>>> import numpy as np
>>> import numpy.linalg as la
>>> np.set_printoptions(precision=2, suppress=True, linewidth=140, legacy="1.25")
>>> ang = np.deg2rad(30)
>>> feats = np.eye(7)
>>> feats[np.ix_([1, 2], [1, 2])] = [[np.cos(ang), -np.sin(ang)], [np.sin(ang), np.cos(ang)]]
>>> feats
array([[ 1.  ,  0.  ,  0.  ,  0.  ,  0.  ,  0.  ,  0.  ],
       [ 0.  ,  0.87, -0.5 ,  0.  ,  0.  ,  0.  ,  0.  ],
       [ 0.  ,  0.5 ,  0.87,  0.  ,  0.  ,  0.  ,  0.  ],
       [ 0.  ,  0.  ,  0.  ,  1.  ,  0.  ,  0.  ,  0.  ],
       [ 0.  ,  0.  ,  0.  ,  0.  ,  1.  ,  0.  ,  0.  ],
       [ 0.  ,  0.  ,  0.  ,  0.  ,  0.  ,  1.  ,  0.  ],
       [ 0.  ,  0.  ,  0.  ,  0.  ,  0.  ,  0.  ,  1.  ]])
>>> B = np.array([[-5, -5, 1],
...     [3, 5, -3],
...     [-2, 0, -2],
...     [0, 2, -2],
...     [4, -3, 0],
...     [-3, 0, 0],
...     [-5, -5, -3]])
>>> np.einsum("ij,ij->i", feats, feats)
array([1., 1., 1., 1., 1., 1., 1.])
>>> np.einsum("ik,kj->ij", feats, B)
array([[-5.  , -5.  ,  1.  ],
       [ 3.6 ,  4.33, -1.6 ],
       [-0.23,  2.5 , -3.23],
       [ 0.  ,  2.  , -2.  ],
       [ 4.  , -3.  ,  0.  ],
       [-3.  ,  0.  ,  0.  ],
       [-5.  , -5.  , -3.  ]])
>>> np.einsum("ik,kj->ji", feats, B)
array([[-5.  ,  3.6 , -0.23,  0.  ,  4.  , -3.  , -5.  ],
       [-5.  ,  4.33,  2.5 ,  2.  , -3.  ,  0.  , -5.  ],
       [ 1.  , -1.6 , -3.23, -2.  ,  0.  ,  0.  , -3.  ]])
>>> np.einsum("ij->j", feats)
array([1.  , 1.37, 0.37, 1.  , 1.  , 1.  , 1.  ])
>>> la.matrix_rank(feats @ B)
3
>>> B.T @ feats.T
array([[-5.  ,  3.6 , -0.23,  0.  ,  4.  , -3.  , -5.  ],
       [-5.  ,  4.33,  2.5 ,  2.  , -3.  ,  0.  , -5.  ],
       [ 1.  , -1.6 , -3.23, -2.  ,  0.  ,  0.  , -3.  ]])
>>> np.vstack([feats, B.T]).shape
(10, 7)
>>> feats @ B
array([[-5.  , -5.  ,  1.  ],
       [ 3.6 ,  4.33, -1.6 ],
       [-0.23,  2.5 , -3.23],
       [ 0.  ,  2.  , -2.  ],
       [ 4.  , -3.  ,  0.  ],
       [-3.  ,  0.  ,  0.  ],
       [-5.  , -5.  , -3.  ]])
>>> def softmax(z):
...     e = np.exp(z - z.max(axis=-1, keepdims=True))
...     return e / e.sum(axis=-1, keepdims=True)
... 
>>> softmax(feats[4])
array([0.11, 0.11, 0.11, 0.11, 0.31, 0.11, 0.11])
>>> S = feats @ feats.T / np.sqrt(7)
>>> softmax(S)
array([[0.2 , 0.13, 0.13, 0.13, 0.13, 0.13, 0.13],
       [0.13, 0.2 , 0.13, 0.13, 0.13, 0.13, 0.13],
       [0.13, 0.13, 0.2 , 0.13, 0.13, 0.13, 0.13],
       [0.13, 0.13, 0.13, 0.2 , 0.13, 0.13, 0.13],
       [0.13, 0.13, 0.13, 0.13, 0.2 , 0.13, 0.13],
       [0.13, 0.13, 0.13, 0.13, 0.13, 0.2 , 0.13],
       [0.13, 0.13, 0.13, 0.13, 0.13, 0.13, 0.2 ]])
>>> softmax(S + np.triu(np.full(S.shape, -np.inf), 1))
array([[1.  , 0.  , 0.  , 0.  , 0.  , 0.  , 0.  ],
       [0.41, 0.59, 0.  , 0.  , 0.  , 0.  , 0.  ],
       [0.29, 0.29, 0.42, 0.  , 0.  , 0.  , 0.  ],
       [0.22, 0.22, 0.22, 0.33, 0.  , 0.  , 0.  ],
       [0.18, 0.18, 0.18, 0.18, 0.27, 0.  , 0.  ],
       [0.15, 0.15, 0.15, 0.15, 0.15, 0.23, 0.  ],
       [0.13, 0.13, 0.13, 0.13, 0.13, 0.13, 0.2 ]])
>>> softmax(S)[4] @ feats
array([0.13, 0.18, 0.05, 0.13, 0.2 , 0.13, 0.13])
>>> np.sort(la.eigvals(feats).real)
array([0.87, 0.87, 1.  , 1.  , 1.  , 1.  , 1.  ])
>>> np.round(la.det(feats), 2)
1.0
>>> np.flatnonzero(la.matrix_power((feats != 0) + (feats.T != 0) + np.eye(7), 7)[1])
array([1, 2])
>>> (feats != 0).astype(int)
array([[1, 0, 0, 0, 0, 0, 0],
       [0, 1, 1, 0, 0, 0, 0],
       [0, 1, 1, 0, 0, 0, 0],
       [0, 0, 0, 1, 0, 0, 0],
       [0, 0, 0, 0, 1, 0, 0],
       [0, 0, 0, 0, 0, 1, 0],
       [0, 0, 0, 0, 0, 0, 1]])
>>> (la.matrix_power((feats != 0) + (feats.T != 0) + np.eye(7), 7) > 0).astype(int)
array([[1, 0, 0, 0, 0, 0, 0],
       [0, 1, 1, 0, 0, 0, 0],
       [0, 1, 1, 0, 0, 0, 0],
       [0, 0, 0, 1, 0, 0, 0],
       [0, 0, 0, 0, 1, 0, 0],
       [0, 0, 0, 0, 0, 1, 0],
       [0, 0, 0, 0, 0, 0, 1]])
>>> np.round(feats @ feats.T, 2) + 0
array([[1., 0., 0., 0., 0., 0., 0.],
       [0., 1., 0., 0., 0., 0., 0.],
       [0., 0., 1., 0., 0., 0., 0.],
       [0., 0., 0., 1., 0., 0., 0.],
       [0., 0., 0., 0., 1., 0., 0.],
       [0., 0., 0., 0., 0., 1., 0.],
       [0., 0., 0., 0., 0., 0., 1.]])
>>> la.svd(feats, compute_uv=False)
array([1., 1., 1., 1., 1., 1., 1.])
>>> la.norm(feats, axis=0)
array([1., 1., 1., 1., 1., 1., 1.])
>>> Q, V = la.qr(feats[:, :1])[0], la.qr(feats[:, 1:])[0]
>>> sv = la.svd(Q.T @ V, compute_uv=False)
>>> (sv > 0.9).sum()
0
>>> np.degrees(np.arccos(sv.clip(0, 1)))
array([90.])
>>> mat = np.loadtxt("w.csv", delimiter=",")
>>> mat
array([[-0.61, -0.43,  0.21, -0.99,  0.99,  0.64, -0.87],
       [-0.07, -0.73,  0.4 , -0.99,  0.99,  0.78, -0.42],
       [ 0.65,  0.52,  0.4 ,  0.15,  0.79,  0.82,  0.64],
       [ 0.3 , -0.71, -0.07, -0.13, -0.9 , -0.5 ,  0.61],
       [-0.8 , -0.4 , -0.56,  0.32, -0.92, -0.93, -0.8 ],
       [-0.81, -0.99, -0.81, -0.07, -1.  , -1.  , -0.3 ],
       [-0.69, -0.94, -0.69,  0.21, -1.  , -0.99, -0.26],
       [ 0.47,  0.35,  0.69, -0.98,  1.  ,  0.99, -0.11],
       [ 0.14,  0.22, -0.07,  0.64, -0.6 , -0.2 ,  0.27],
       [-0.39, -0.68, -0.27, -0.37, -0.81, -0.73, -0.26],
       [ 0.68,  0.38,  0.6 , -0.8 ,  0.99,  0.96,  0.52],
       [ 0.4 ,  0.4 ,  0.27, -0.02,  0.74,  0.68,  0.33],
       [ 0.07, -0.22,  0.07, -0.39,  0.2 ,  0.13,  0.07],
       [-0.37,  0.4 , -0.4 ,  0.91, -0.92, -0.77, -0.24],
       [ 0.23, -0.7 , -0.14,  0.05, -0.94, -0.62,  0.57],
       [ 0.92,  0.97,  0.9 , -0.83,  1.  ,  1.  ,  0.62],
       [-0.42, -0.77, -0.27, -0.58, -0.8 , -0.75, -0.3 ],
       [ 0.42,  0.12,  0.27, -0.28,  0.65,  0.62,  0.41],
       [ 0.08,  0.52,  0.07,  0.43,  0.44,  0.33, -0.02],
       [-0.66, -0.82, -0.69,  0.74, -1.  , -0.99, -0.24],
       [-0.82, -1.  , -0.51, -1.  , -0.97, -0.98, -0.7 ],
       [ 0.63, -0.41,  0.83, -1.  ,  1.  ,  1.  ,  0.  ],
       [-0.64, -0.94, -0.45, -0.8 , -0.96, -0.94, -0.46],
       [ 0.89,  0.81,  0.75, -0.51,  1.  ,  0.99,  0.81],
       [-0.5 , -0.63, -0.51,  0.56, -0.99, -0.94, -0.21],
       [ 0.71,  0.41,  0.72, -0.95,  1.  ,  0.99,  0.4 ],
       [ 0.14, -0.02, -0.27,  0.88, -0.97, -0.72,  0.49],
       [-0.64, -0.14, -0.51,  0.73, -0.95, -0.9 , -0.56],
       [ 0.66,  0.92,  0.81, -0.93,  1.  ,  1.  , -0.11],
       [ 0.35, -0.81,  0.45, -0.99,  0.95,  0.79,  0.22],
       [ 0.41, -0.27,  0.27, -0.64,  0.58,  0.56,  0.42],
       [ 0.76,  0.94,  0.69,  0.04,  1.  ,  0.99,  0.48],
       [ 0.73,  0.89,  0.21,  0.98, -0.3 ,  0.61,  0.81]])
>>> d = la.norm(mat[:, None] - mat[None], axis=-1)
>>> np.unravel_index(d.round(6).argmax(), d.shape)
(15, 19)
>>> d[22].round(6).argsort(kind="stable")[:4]
array([22, 20, 16,  9])
